% python3 -q
>>> import numpy as np
>>> np.set_printoptions(precision=2, suppress=True, linewidth=100)
>>> K = np.array([[8, -4, 8, -2, 9, 8, 7, -7, 7, 2],
...     [4, -9, 3, -7, -5, -9, 5, -2, -7, 9],
...     [0, 3, -1, -4, -8, 3, 3, 8, -6, 1],
...     [7, -7, 2, -8, -2, -6, 6, 3, -4, 9],
...     [2, -4, -6, 3, 2, -9, -7, 3, 6, 4],
...     [-5, 8, 7, -9, -7, -3, -4, -6, -3, -8],
...     [8, 0, 0, -9, -5, 8, -7, -1, -6, 9],
...     [-3, 3, 6, 6, 2, 6, 8, 2, -7, 5]])
>>> K[1] = K[7]
>>> K
array([[ 8, -4,  8, -2,  9,  8,  7, -7,  7,  2],
       [-3,  3,  6,  6,  2,  6,  8,  2, -7,  5],
       [ 0,  3, -1, -4, -8,  3,  3,  8, -6,  1],
       [ 7, -7,  2, -8, -2, -6,  6,  3, -4,  9],
       [ 2, -4, -6,  3,  2, -9, -7,  3,  6,  4],
       [-5,  8,  7, -9, -7, -3, -4, -6, -3, -8],
       [ 8,  0,  0, -9, -5,  8, -7, -1, -6,  9],
       [-3,  3,  6,  6,  2,  6,  8,  2, -7,  5]])
>>> Uu, s, Vh = np.linalg.svd(K)
>>> print(np.argmax(s[:-1] / (s[1:] + 1e-6)) + 1)
7
>>> B = Uu[:, :7] @ np.diag(s[:7]) @ Vh[:7]
>>> np.round(np.abs(K - B).max(), 2)
np.float64(0.0)
>>> np.linalg.matrix_rank(K, rtol=0.05)
np.int64(7)
>>> rank = np.linalg.matrix_rank(K)
>>> print(rank)
7
>>> N = np.linalg.svd(K)[2][rank:].T
>>> np.round(K @ N, 2) + 0
array([[0., 0., 0.],
       [0., 0., 0.],
       [0., 0., 0.],
       [0., 0., 0.],
       [0., 0., 0.],
       [0., 0., 0.],
       [0., 0., 0.],
       [0., 0., 0.]])
>>> np.linalg.matrix_rank(K.T @ K), np.linalg.matrix_rank(K @ K.T)
(np.int64(7), np.int64(7))
>>> [int(np.linalg.matrix_rank(K[:i])) for i in range(1, len(K) + 1)]
[1, 2, 3, 4, 5, 6, 7, 7]
>>> arr = np.load("test2.npy")
>>> arr
array([[  1,  -3,   9, -27],
       [  1,  -2,   4,  -8],
       [  1,  -1,   1,  -1],
       [  1,   0,   0,   0],
       [  1,   1,   1,   1],
       [  1,   2,   4,   8],
       [  1,   3,   9,  27],
       [  1,   4,  16,  64],
       [  1,   5,  25, 125],
       [  1,   6,  36, 216],
       [  1,   7,  49, 343]])
>>> T = np.stack([arr, 3 * arr, arr[::-1]])
>>> T.sum(axis=0)
array([[   5,   -5,   85,  235],
       [   5,   -2,   52,  184],
       [   5,    1,   29,  121],
       [   5,    4,   16,   64],
       [   5,    7,   13,   31],
       [   5,   10,   20,   40],
       [   5,   13,   37,  109],
       [   5,   16,   64,  256],
       [   5,   19,  101,  499],
       [   5,   22,  148,  856],
       [   5,   25,  205, 1345]])
>>> T.shape
(3, 11, 4)
>>> B = np.c_[arr[:, :3] @ np.array([[-6, 0, 3], [-6, 8, -8], [7, 2, -3]]), np.array([3, 2, -1, 3, -2, 3, -2, 0, -1, 2, 0])]
>>> print(B)
[[  75   -6    0    3]
 [  34   -8    7    2]
 [   7   -6    8   -1]
 [  -6    0    3    3]
 [  -5   10   -8   -2]
 [  10   24  -25    3]
 [  39   42  -48   -2]
 [  82   64  -77    0]
 [ 139   90 -112   -1]
 [ 210  120 -153    2]
 [ 295  154 -200    0]]
>>> np.linalg.matrix_rank(B)
np.int64(4)
>>> print(np.linalg.norm(np.linalg.qr(arr)[0].T @ B, axis=0) ** 2 / ((B ** 2).sum(axis=0) + 1e-12))
[1.   1.   1.   0.28]
>>> np.linalg.matrix_rank(np.c_[arr, B])
np.int64(5)
>>> J = np.loadtxt("arr.csv", delimiter=",")
>>> print(J)
[[ 0.  0.  0.  0.  0.  0.  1. -1.]
 [ 0.  0.  0.  0.  0.  0. -2.  0.]
 [ 0.  0.  0.  0.  0.  0.  2.  1.]
 [ 0.  0.  0.  0.  0.  0. -2. -2.]
 [ 0.  0.  0.  0.  0.  0.  1. -2.]
 [ 0.  0.  0.  0.  0.  0. -2.  2.]
 [ 1. -2.  2. -2.  1. -2.  0.  0.]
 [-1.  0.  1. -2. -2.  2.  0.  0.]]
>>> print(round(np.linalg.det(J), 2))
0.0
>>> w, V = np.linalg.eigh(J)
>>> x0 = np.array([3, 1, 1, 2, 4, 4, 1, 0])
>>> (np.sign(V[:, -1].round(6)) == np.sign(V[0, -1].round(6))).astype(int)
array([1, 0, 1, 0, 1, 0, 1, 0])
>>> round(float(x0 @ J @ x0 / (x0 @ x0)), 2), round(w[0], 2), round(w[-1], 2)
(-0.21, np.float64(-4.27), np.float64(4.27))
>>> x0 @ J @ x0
np.float64(-10.0)
>>> np.round(np.linalg.eigvalsh(J[1:, 1:]), 2) + 0
array([-4.12, -3.61,  0.  ,  0.  ,  0.  ,  3.61,  4.12])
>>> rank = np.linalg.matrix_rank(J)
>>> print(rank)
4
>>> N = np.linalg.svd(J)[2][rank:].T
>>> [int(np.linalg.matrix_rank(J[:, :j + 1])) for j in range(8)]
[1, 2, 2, 2, 2, 2, 3, 4]
>>> np.allclose(J @ N, 0)
True
>>> print(J.ravel(order="F"))
[ 0.  0.  0.  0.  0.  0.  1. -1.  0.  0.  0.  0.  0.  0. -2.  0.  0.  0.  0.  0.  0.  0.  2.  1.
  0.  0.  0.  0.  0.  0. -2. -2.  0.  0.  0.  0.  0.  0.  1. -2.  0.  0.  0.  0.  0.  0. -2.  2.
  1. -2.  2. -2.  1. -2.  0.  0. -1.  0.  1. -2. -2.  2.  0.  0.]
>>> T = J.reshape(8, 2, -1)
>>> print(np.swapaxes(T, 1, 2)[4])
[[ 0.  0.]
 [ 0.  0.]
 [ 0.  1.]
 [ 0. -2.]]
>>> np.einsum("ihd,ihd->ih", T, T)
array([[ 0.,  2.],
       [ 0.,  4.],
       [ 0.,  5.],
       [ 0.,  8.],
       [ 0.,  5.],
       [ 0.,  8.],
       [13.,  5.],
       [ 6.,  8.]])
>>> T.shape
(8, 2, 4)
>>> X = np.loadtxt("a.csv", delimiter=",")
>>> X
array([[2., 1., 0., 0., 0., 2., 1., 1., 2., 0., 2.],
       [1., 0., 0., 2., 0., 2., 1., 1., 2., 1., 2.],
       [0., 2., 2., 1., 2., 1., 2., 2., 2., 1., 0.],
       [1., 0., 1., 2., 1., 2., 0., 0., 1., 0., 2.],
       [2., 0., 0., 1., 1., 2., 0., 1., 1., 1., 1.],
       [1., 1., 0., 1., 2., 2., 1., 2., 1., 0., 1.],
       [1., 0., 0., 1., 2., 1., 0., 2., 2., 1., 1.],
       [2., 0., 0., 2., 2., 2., 1., 1., 2., 1., 0.],
       [2., 0., 2., 0., 0., 2., 0., 1., 0., 1., 0.],
       [1., 2., 0., 1., 1., 2., 1., 0., 0., 1., 1.],
       [0., 2., 2., 0., 1., 1., 0., 1., 2., 1., 1.]])
>>> x0 = np.array([2, -2, -3, -3, 3, -1, -3, 3, 1, 1, -2])
>>> y = X @ x0
>>> y
array([-2., -7., -5., -9.,  5.,  3., 11.,  5.,  0., -8., -4.])
>>> print(np.round(np.linalg.solve(X.T, X[10]), 2) + 0)
[0. 0. 0. 0. 0. 0. 0. 0. 0. 0. 1.]
>>> np.linalg.solve(X, y)
array([ 2., -2., -3., -3.,  3., -1., -3.,  3.,  1.,  1., -2.])
